In [1]: import numpy as np

In [2]: import numpy.linalg as la

In [3]: np.set_printoptions(precision=1, suppress=True, linewidth=200, legacy="1.25")

In [4]: def rnd(a):
   ...:     return np.round(a, 1) + 0
   ...: 

In [5]: J = np.loadtxt("run1.csv", delimiter=",")

In [6]: print(rnd(J))
[[ 0.3  0.1  0.   0.1  0.2  0.2  0.3 -0.3  0.5  0.3 -0.5 -0.3]
 [ 0.   0.6  0.2 -0.3  0.2  0.2  0.3  0.3 -0.3 -0.4 -0.3 -0.1]
 [-0.3 -0.4  0.7  0.1 -0.1  0.2  0.  -0.1  0.2 -0.3 -0.1  0.1]
 [ 0.  -0.1 -0.2  0.2  0.5 -0.2  0.3  0.2  0.4 -0.5  0.3  0.1]
 [ 0.2  0.2  0.4  0.   0.2 -0.6 -0.3 -0.4 -0.1 -0.1  0.   0. ]
 [-0.2  0.1  0.1 -0.5  0.  -0.1  0.4 -0.2  0.2  0.3  0.2  0.6]
 [ 0.1  0.2  0.3  0.2 -0.3 -0.4  0.1  0.6  0.2  0.2 -0.2  0.2]
 [-0.4 -0.3 -0.1 -0.5  0.  -0.4  0.   0.2  0.1 -0.1 -0.3 -0.4]
 [-0.1  0.  -0.2 -0.1  0.3  0.1 -0.6  0.1  0.2  0.  -0.5  0.5]
 [ 0.1 -0.1  0.4 -0.2  0.5  0.2 -0.2  0.3  0.   0.4  0.3 -0.2]
 [-0.4  0.5  0.   0.  -0.2  0.1 -0.3  0.   0.5  0.   0.2 -0.2]
 [-0.6  0.1  0.   0.5  0.3 -0.1  0.2 -0.1 -0.2  0.3 -0.2  0. ]]

In [7]: theta = np.radians(120)

In [8]: R = np.eye(12)

In [9]: R[7, 7] = R[9, 9] = np.cos(theta)

In [10]: R[7, 9], R[9, 7] = -np.sin(theta), np.sin(theta)

In [11]: print(rnd(R))
[[ 1.   0.   0.   0.   0.   0.   0.   0.   0.   0.   0.   0. ]
 [ 0.   1.   0.   0.   0.   0.   0.   0.   0.   0.   0.   0. ]
 [ 0.   0.   1.   0.   0.   0.   0.   0.   0.   0.   0.   0. ]
 [ 0.   0.   0.   1.   0.   0.   0.   0.   0.   0.   0.   0. ]
 [ 0.   0.   0.   0.   1.   0.   0.   0.   0.   0.   0.   0. ]
 [ 0.   0.   0.   0.   0.   1.   0.   0.   0.   0.   0.   0. ]
 [ 0.   0.   0.   0.   0.   0.   1.   0.   0.   0.   0.   0. ]
 [ 0.   0.   0.   0.   0.   0.   0.  -0.5  0.  -0.9  0.   0. ]
 [ 0.   0.   0.   0.   0.   0.   0.   0.   1.   0.   0.   0. ]
 [ 0.   0.   0.   0.   0.   0.   0.   0.9  0.  -0.5  0.   0. ]
 [ 0.   0.   0.   0.   0.   0.   0.   0.   0.   0.   1.   0. ]
 [ 0.   0.   0.   0.   0.   0.   0.   0.   0.   0.   0.   1. ]]

In [12]: A2 = J @ R.T

In [13]: print(np.allclose(la.norm(J, axis=1), la.norm(A2, axis=1)))
True

In [14]: print(rnd(la.svd(J, compute_uv=False)), rnd(la.svd(A2, compute_uv=False)))
[1. 1. 1. 1. 1. 1. 1. 1. 1. 1. 1. 1.] [1. 1. 1. 1. 1. 1. 1. 1. 1. 1. 1. 1.]

In [15]: print(np.allclose(J @ J.T, A2 @ A2.T))
True

In [16]: print(rnd(A2))
[[ 0.3  0.1  0.   0.1  0.2  0.2  0.3 -0.1  0.5 -0.4 -0.5 -0.3]
 [ 0.   0.6  0.2 -0.3  0.2  0.2  0.3  0.2 -0.3  0.4 -0.3 -0.1]
 [-0.3 -0.4  0.7  0.1 -0.1  0.2  0.   0.4  0.2  0.1 -0.1  0.1]
 [ 0.  -0.1 -0.2  0.2  0.5 -0.2  0.3  0.3  0.4  0.4  0.3  0.1]
 [ 0.2  0.2  0.4  0.   0.2 -0.6 -0.3  0.3 -0.1 -0.3  0.   0. ]
 [-0.2  0.1  0.1 -0.5  0.  -0.1  0.4 -0.1  0.2 -0.3  0.2  0.6]
 [ 0.1  0.2  0.3  0.2 -0.3 -0.4  0.1 -0.5  0.2  0.4 -0.2  0.2]
 [-0.4 -0.3 -0.1 -0.5  0.  -0.4  0.   0.   0.1  0.2 -0.3 -0.4]
 [-0.1  0.  -0.2 -0.1  0.3  0.1 -0.6  0.   0.2  0.1 -0.5  0.5]
 [ 0.1 -0.1  0.4 -0.2  0.5  0.2 -0.2 -0.5  0.   0.1  0.3 -0.2]
 [-0.4  0.5  0.   0.  -0.2  0.1 -0.3  0.   0.5  0.   0.2 -0.2]
 [-0.6  0.1  0.   0.5  0.3 -0.1  0.2 -0.2 -0.2 -0.3 -0.2  0. ]]
